% ipython --no-banner

In [1]: import numpy as np

In [2]: np.set_printoptions(suppress=True, linewidth=120)

In [3]: data = np.load("out19.npy")

In [4]: data.round(3)
Out[4]: 
array([[ -1.136,   7.536,   0.274,  -3.213,   0.898,   0.631,   0.053,  -1.606],
       [  2.356,  -0.979,   9.506,  -4.336,   0.703,   6.49 ,   4.736,   1.811],
       [  7.029,   0.73 ,   1.652,   1.572,   6.135,  -2.447,   3.226,   5.648],
       [  6.288,  -1.546,  -1.803,   3.728,  -3.005,   0.844,  -2.026,   3.423],
       [  0.591,   1.219,   6.754,  -3.93 ,  -0.847,   5.915,   2.781,   0.288],
       [  1.758,   3.034,  -3.274,   4.014,  -0.2  ,  -0.165,  -1.033,   2.939],
       [ -1.338,   3.262,  -3.478,   5.479,  -1.431,   1.961,  -0.864,   3.104],
       [  5.949,   0.153,  -4.067,   7.175,   2.325,  -2.613,  -0.187,   6.576],
       [ -3.245,  -3.001,  10.031,   1.137,  -0.666,  11.543,   6.681,   4.92 ],
       [  1.854,   3.42 ,   4.817,  -3.302,   3.41 ,   1.776,   3.403,   1.369],
       [ -6.44 ,   1.941,  -5.938,  11.579,  -5.07 ,   5.918,  -1.569,   5.012],
       [ -1.396,  -0.644,   6.561,   0.784,   0.078,   7.573,   4.567,   3.8  ],
       [ -4.712,   2.817,   3.76 ,   0.328,  -2.05 ,   7.54 ,   2.324,   1.131],
       [ -2.842,  -0.517,   0.486,   6.4  ,  -3.179,   6.952,   1.226,   4.672],
       [ -1.3  ,   7.242,  -2.298,  -2.851,  -4.262,   1.607,  -3.545,  -3.738],
       [ -2.009,   7.44 ,  -3.664,   2.621,   2.283,  -0.977,  -0.072,   1.624],
       [ -1.511,   2.141,   4.786,  -1.48 ,  -0.787,   5.898,   2.557,   1.053],
       [ -0.005,   1.162,   3.301,   1.856,   1.824,   3.869,   3.438,   4.065],
       [ -0.238,   2.048,   7.446,  -8.083,  -5.887,   8.13 ,   0.095,  -4.197],
       [ -6.678,   4.335,  -5.816,   8.61 ,  -4.652,   4.854,  -2.068,   2.782],
       [-10.968,   6.46 ,  -1.019,   1.671,  -8.104,   9.76 ,  -1.883,  -2.499],
       [ -2.456,   5.792,  -5.61 ,   4.254,  -3.038,   1.125,  -2.99 ,   0.65 ],
       [ -3.607,   2.441,   0.297,   5.842,   1.535,   4.279,   3.055,   5.251],
       [  1.813,   2.006,  -7.802,   8.048,  -4.116,  -0.263,  -4.345,   3.293],
       [ -5.555,   1.441,  -1.848,   8.108,  -3.433,   6.781,   0.54 ,   4.506],
       [  2.572,  -1.042,  11.82 ,  -7.419,  -0.17 ,   7.692,   4.916,   0.113],
       [  1.358,   2.776,   1.698,  -0.515,   0.199,   2.186,   0.981,   1.382],
       [  0.17 ,   3.68 ,   6.444,  -5.42 ,   1.265,   4.141,   3.149,  -0.537],
       [ -0.473,   6.866,  -1.697,  -1.678,  -0.907,   0.338,  -1.577,  -1.532],
       [  3.258,   5.458,   7.21 ,  -8.941,   4.719,   0.536,   3.714,  -1.516],
       [  5.458,   3.657,   5.982,  -7.412,   3.589,  -0.087,   2.603,  -0.68 ],
       [  1.971,   5.275,   0.58 ,  -1.575,   2.936,  -0.803,   1.1  ,   0.934]])

In [5]: # rank 5

In [6]: r = np.linalg.matrix_rank(data)

In [7]: r
Out[7]: np.int64(5)

In [8]: null = np.linalg.svd(data)[2][r:].T

In [9]: [int(np.linalg.matrix_rank(data[:i])) for i in range(1, len(data) + 1)]
Out[9]: 
[1,
 2,
 3,
 4,
 5,
 5,
 5,
 5,
 5,
 5,
 5,
 5,
 5,
 5,
 5,
 5,
 5,
 5,
 5,
 5,
 5,
 5,
 5,
 5,
 5,
 5,
 5,
 5,
 5,
 5,
 5,
 5]

In [10]: [int(np.linalg.matrix_rank(np.delete(data, i, axis=0))) for i in range(32)]
Out[10]: 
[5,
 5,
 5,
 5,
 5,
 5,
 5,
 5,
 5,
 5,
 5,
 5,
 5,
 5,
 5,
 5,
 5,
 5,
 5,
 5,
 5,
 5,
 5,
 5,
 5,
 5,
 5,
 5,
 5,
 5,
 5,
 5]

In [11]: np.allclose(data @ null, 0)
Out[11]: True

In [12]: np.linalg.matrix_rank(data.T @ data), np.linalg.matrix_rank(data @ data.T)
Out[12]: (np.int64(5), np.int64(5))
